>>> import numpy as np
>>> np.set_printoptions(suppress=True, linewidth=200)
>>> arr = np.load("case8.npy")
>>> arr.round(1) + 0
array([[-0.3,  0.8,  0.1,  0.1,  0.4],
       [ 0. , -0.1, -0.7,  0.6,  0.3],
       [-0.2,  0.3, -0.7, -0.5, -0.5],
       [-0.6, -0.4, -0.1, -0.5,  0.6],
       [ 0.7,  0.2, -0.2, -0.4,  0.5]])
>>> rng = np.random.default_rng(775250)
>>> lab = rng.permutation(5)
>>> lab
array([2, 0, 4, 3, 1])
>>> M2 = arr[lab][:, lab]
>>> np.allclose(M2, arr)
False
>>> np.round(np.trace(M2), 1)
np.float64(-1.2)
>>> M2.round(1) + 0
array([[-0.7, -0.2, -0.5, -0.5,  0.3],
       [ 0.1, -0.3,  0.4,  0.1,  0.8],
       [-0.2,  0.7,  0.5, -0.4,  0.2],
       [-0.1, -0.6,  0.6, -0.5, -0.4],
       [-0.7,  0. ,  0.3,  0.6, -0.1]])
>>> np.round(np.linalg.svd(M2, compute_uv=False), 1)
array([1., 1., 1., 1., 1.])
>>> np.round(M2.T @ M2, 1) + 0
array([[1., 0., 0., 0., 0.],
       [0., 1., 0., 0., 0.],
       [0., 0., 1., 0., 0.],
       [0., 0., 0., 1., 0.],
       [0., 0., 0., 0., 1.]])
>>> np.round(np.linalg.norm(M2, axis=0), 1)
array([1., 1., 1., 1., 1.])
>>> np.round(np.linalg.pinv(M2), 1) + 0
array([[-0.7,  0.1, -0.2, -0.1, -0.7],
       [-0.2, -0.3,  0.7, -0.6,  0. ],
       [-0.5,  0.4,  0.5,  0.6,  0.3],
       [-0.5,  0.1, -0.4, -0.5,  0.6],
       [ 0.3,  0.8,  0.2, -0.4, -0.1]])
>>> round(float(M2[:, 4] @ M2[:, 1]), 1)
0.0
>>> def softmax(z):
...     e = np.exp(z - z.max(axis=-1, keepdims=True))
...     return e / e.sum(axis=-1, keepdims=True)
... 
>>> np.round(softmax(10 * arr[4]), 1) + 0
array([0.9, 0. , 0. , 0. , 0.1])
>>> S = arr @ arr.T / np.sqrt(5)
>>> np.round(softmax(S + np.triu(np.full(S.shape, -np.inf), 1)), 1)
array([[1. , 0. , 0. , 0. , 0. ],
       [0.4, 0.6, 0. , 0. , 0. ],
       [0.3, 0.3, 0.4, 0. , 0. ],
       [0.2, 0.2, 0.2, 0.3, 0. ],
       [0.2, 0.2, 0.2, 0.2, 0.3]])
>>> np.round(softmax(S)[4] @ arr, 1) + 0
array([ 0. ,  0.2, -0.3, -0.1,  0.3])
>>> vec = np.array([2, -2, 0, 0, 2])
>>> np.round((arr * vec).sum(axis=1), 1)
array([-1.6,  0.9, -1.9,  0.8,  2.1])
>>> (arr @ vec).argmax()
np.int64(4)
>>> np.round(arr @ np.eye(5)[2], 1)
array([ 0.1, -0.7, -0.7, -0.1, -0.2])
>>> np.round(arr @ (2 * vec), 1)
array([-3.3,  1.7, -3.8,  1.5,  4.2])
>>> vec = np.array([3, 3, 0, 1, 2])
>>> np.round(arr.T @ (arr @ vec), 1) + 0
array([3., 3., 0., 1., 2.])
>>> np.round(np.sort(np.abs(np.degrees(np.angle(np.linalg.eigvals(arr))))), 1)
array([  0. ,  99.8,  99.8, 154.9, 154.9])
>>> [p for p in range(1, 25) if np.allclose(np.linalg.matrix_power(arr, p), np.eye(5))]
[]
>>> M = np.load("sample2.npy")
>>> M
array([[ 0,  0,  3,  4,  0,  1,  0],
       [ 0,  0, -6, -3,  0,  0, -1],
       [-3,  6,  0, -2,  4, -3, -1],
       [-4,  3,  2,  0,  3, -3, -5],
       [ 0,  0, -4, -3,  0,  3,  0],
       [-1,  0,  3,  3, -3,  0,  0],
       [ 0,  1,  1,  5,  0,  0,  0]])
>>> f, r1 = M[2], M[5]
>>> f @ r1
np.int64(-15)
>>> p = (f @ r1) / (f @ f) * f
>>> np.round(np.linalg.norm(f + r1) ** 2 + np.linalg.norm(f - r1) ** 2, 1)
np.float64(206.0)
>>> (r1 - p) @ f
np.float64(0.0)
>>> vec = np.array([-2, -4, 0, -4, -1, 4, -2])
>>> np.einsum("ij,j->i", M, vec)
array([-12,  14, -24,  -9,  24,  -7, -24])
>>> np.sign((M @ vec).round(6))
array([-1,  1, -1, -1,  1, -1, -1])
>>> M @ np.eye(7)[4]
array([ 0.,  0.,  4.,  3.,  0., -3.,  0.])
>>> M @ np.ones(7)
array([  8., -10.,   1.,  -4.,  -4.,   2.,   7.])
>>> U, sigma, Vt = np.linalg.svd(M)
>>> sigma.round(1) + 0
array([11.5, 11.5,  3.9,  3.9,  2.6,  2.6,  0. ])
>>> M2 = U[:, :6] @ np.diag(sigma[:6]) @ Vt[:6]
>>> round(np.abs(M - M2).max(), 1)
np.float64(0.0)
>>> round(float(np.linalg.norm(M - M2, 2)), 1), round(float(sigma[6]), 1)
(0.0, 0.0)
>>> M2.round(1) + 0
array([[ 0.,  0.,  3.,  4.,  0.,  1.,  0.],
       [ 0.,  0., -6., -3.,  0.,  0., -1.],
       [-3.,  6.,  0., -2.,  4., -3., -1.],
       [-4.,  3.,  2.,  0.,  3., -3., -5.],
       [ 0.,  0., -4., -3.,  0.,  3.,  0.],
       [-1.,  0.,  3.,  3., -3.,  0.,  0.],
       [ 0.,  1.,  1.,  5.,  0.,  0.,  0.]])
>>> round(float(np.linalg.norm(M - M2) / np.linalg.norm(M)), 1)
0.0
>>> np.linalg.matrix_rank(M2)
np.int64(6)
>>> K = np.loadtxt("dump.csv", delimiter=",")
>>> K
array([[-1.1, -1.9,  3.7,  0.6,  1.4, -0.2],
       [-0.3, -0.8,  4. , -0.3,  3.5,  0.2],
       [ 0.2, -2. , -0.5, -3.2, -0.5, -0.1],
       [ 3.6,  3.8,  0.1,  1.1, -3. ,  1. ],
       [-0.6,  4.8,  0.5,  2. ,  2.8,  0.5],
       [-1.4,  1.6, -0.9,  0.7,  2.3, -1.4],
       [ 0.4, -0.2, -1. , -1.1, -1.6, -1. ],
       [ 2.7,  0.4,  2.2,  2.9, -0.6, -1.1],
       [ 2.4,  3.2, -2. ,  0.6, -0.1,  0.4],
       [-1.3, -0.1,  0.2, -2.7, -1.5,  0.9],
       [-0.6,  6.9,  1. , -1.6,  2.5,  1.3],
       [ 4.4,  5.3, -0.6, -1.5, -0.4,  2. ],
       [ 1. ,  0.3,  0.2,  1.6, -0.9,  0.6],
       [-6.3, -1.9,  0.9, -2.1,  0.8, -3.1],
       [-0.8, -3. ,  1.5,  1.6,  0.2,  1.6],
       [ 1.8, -4.5, -4.6,  3. ,  0.3,  1.8],
       [-7. , -0.7,  0.9, -1.5,  1.9, -4.4],
       [-2.9, -4.4,  1. ,  1.3, -1.6,  0. ],
       [ 3.4,  0.6,  1.1,  1.9,  3. ,  1.1],
       [ 3.9,  1.8, -5. ,  2.8, -1.3, -0.5],
       [-1.5, -1.9, -1.3, -1.6, -1.7, -1.3],
       [-2. , -2.6, -0.5,  0.3,  1.5, -1.8],
       [-3.2, -1.4, -1.6,  2.1,  0.4, -1. ],
       [-2.6, -1.3,  1.7, -1. , -2.8,  2.1],
       [ 4.5,  2.5,  1.4,  3.7,  0.8,  2.7],
       [ 1.9, -1.3,  0.5, -1.4,  1.3,  2.7],
       [ 3. ,  3.5,  1.9, -1.4,  1.1,  2. ],
       [-1.6, -3.6,  4.1, -2. ,  1.5, -3.7],
       [-0.3,  0.1,  0.6,  1. ,  1. ,  0.4],
       [ 2.2, -0.5, -1. , -1.7,  1.6,  1.5],
       [-2.8,  4.8,  0.7, -3.4, -2. , -2.7],
       [-3.7,  2.4,  1.6,  1.5,  5.2,  2.4],
       [-2.2,  0. ,  0. ,  0.6, -0.5,  1. ],
       [ 1.7,  0. , -0.9, -0.3,  2.4, -0.1],
       [-1.2,  0.3,  4.7, -0.1, -5.5,  5.3],
       [ 4. , -2.2,  2.4,  6.2, -1.5,  3.3]])
>>> M2 = K / np.linalg.norm(K, axis=1, keepdims=True)
>>> G = M2 @ M2.T
>>> np.round(np.linalg.norm(M2, axis=1), 1)
array([1., 1., 1., 1., 1., 1., 1., 1., 1., 1., 1., 1., 1., 1., 1., 1., 1., 1., 1., 1., 1., 1., 1., 1., 1., 1., 1., 1., 1., 1., 1., 1., 1., 1., 1., 1.])
>>> round(np.degrees(np.arccos(np.clip(G[6, 24], -1, 1))), 1)
np.float64(118.1)
>>> G[6].round(1) + 0
array([-0.6, -0.7,  0.6,  0.2, -0.6, -0.3,  1. , -0.2,  0.1,  0.4, -0.3,  0.1, -0.1,  0.1, -0.5,  0. ,  0. ,  0. , -0.6,  0.3,  0.7, -0.1, -0.1,  0.1, -0.5, -0.3, -0.3,  0. , -1. ,  0. ,  0.4, -0.9,
       -0.3, -0.2, -0.1, -0.4])
>>> G = np.cov(K, rowvar=False)
>>> np.round(np.polyfit(K[:, 2], K[:, 1], 1), 1)
array([-0.1,  0.3])
>>> np.argwhere(np.triu(np.abs(np.corrcoef(K.T)) > 0.8, 1))
array([], shape=(0, 2), dtype=int64)
>>> G.shape
(6, 6)
>>> E = np.load("test9.npy")
>>> E
array([[1. , 0.7, 0.5, 0.3, 0.2, 0.2, 0.1, 0.1],
       [0.7, 1. , 0.7, 0.5, 0.3, 0.2, 0.2, 0.1],
       [0.5, 0.7, 1. , 0.7, 0.5, 0.3, 0.2, 0.2],
       [0.3, 0.5, 0.7, 1. , 0.7, 0.5, 0.3, 0.2],
       [0.2, 0.3, 0.5, 0.7, 1. , 0.7, 0.5, 0.3],
       [0.2, 0.2, 0.3, 0.5, 0.7, 1. , 0.7, 0.5],
       [0.1, 0.2, 0.2, 0.3, 0.5, 0.7, 1. , 0.7],
       [0.1, 0.1, 0.2, 0.2, 0.3, 0.5, 0.7, 1. ]])
>>> # symmetric, so the eigenvalues are real
>>> M2 = np.linalg.inv(arr)
>>> np.round(arr @ M2, 1) + 0
array([[1., 0., 0., 0., 0.],
       [0., 1., 0., 0., 0.],
       [0., 0., 1., 0., 0.],
       [0., 0., 0., 1., 0.],
       [0., 0., 0., 0., 1.]])
>>> np.round(np.linalg.det(arr) * M2, 1) + 0
array([[-0.3,  0. , -0.2, -0.6,  0.7],
       [ 0.8, -0.1,  0.3, -0.4,  0.2],
       [ 0.1, -0.7, -0.7, -0.1, -0.2],
       [ 0.1,  0.6, -0.5, -0.5, -0.4],
       [ 0.4,  0.3, -0.5,  0.6,  0.5]])
>>> np.round(np.linalg.inv(M2), 1) + 0
array([[-0.3,  0.8,  0.1,  0.1,  0.4],
       [ 0. , -0.1, -0.7,  0.6,  0.3],
       [-0.2,  0.3, -0.7, -0.5, -0.5],
       [-0.6, -0.4, -0.1, -0.5,  0.6],
       [ 0.7,  0.2, -0.2, -0.4,  0.5]])
